$ python -q
>>> import numpy as np
>>> import numpy.linalg as la
>>> np.set_printoptions(suppress=True, linewidth=120)
>>> tidy = lambda a: np.round(a, 3) + 0
>>> feats = np.load("layer7.npy")
>>> feats
array([[-8.593,  0.237,  2.041,  5.556,  4.236,  3.377],
       [-7.167, -0.814,  2.845,  5.111,  1.948,  3.897],
       [-3.351,  1.976, -0.212,  0.537,  4.773, -1.67 ],
       [-2.707,  3.117,  0.414,  2.219,  2.772, -1.663],
       [-3.79 , -1.117, -1.795,  1.286,  4.032, -0.646],
       [-4.203,  3.198, -0.906, -1.106,  3.748, -1.956],
       [-5.354,  1.093, -0.856,  2.643,  4.577, -0.256],
       [-4.546,  1.132, -0.68 ,  3.097,  4.174, -1.43 ],
       [-4.416, -1.337,  2.949,  5.702,  4.724,  4.305],
       [-3.938,  1.387, -1.772, -0.313,  3.621, -0.388]])
>>> P = feats @ la.solve(feats.T @ feats, feats.T)
>>> tidy(np.trace(P))
np.float64(6.0)
>>> W = np.array([[5, -2, 5, 3],
...     [-1, 4, 2, 1],
...     [-2, 2, 3, 1],
...     [0, -4, -4, -2],
...     [-2, -1, 3, -2],
...     [0, 1, 4, 3]])
>>> b = np.array([1, 3, -5, 0])
>>> hid = np.maximum(feats @ W + b, 0)
>>> la.matrix_rank(hid)
np.int64(1)
>>> tidy(hid)
array([[ 0.   ,  2.133,  0.   ,  0.   ],
       [ 0.   ,  1.273,  0.   ,  0.   ],
       [ 0.   ,  8.591,  0.   ,  0.   ],
       [ 0.   ,  8.399,  0.   ,  0.   ],
       [ 0.   ,  0.   ,  0.   ,  0.   ],
       [ 0.   , 21.106,  0.   ,  0.   ],
       [ 0.   ,  0.963,  0.   ,  0.   ],
       [ 0.   ,  0.   ,  0.   ,  0.   ],
       [ 0.   ,  0.   ,  0.   ,  0.   ],
       [ 0.   , 10.123,  0.   ,  0.   ]])
>>> W2 = np.array([[9, 1], [2, 6], [9, 5], [2, 4]])
>>> (hid @ W2).round(6).argmax(axis=1)
array([1, 1, 1, 1, 0, 1, 1, 0, 0, 1])
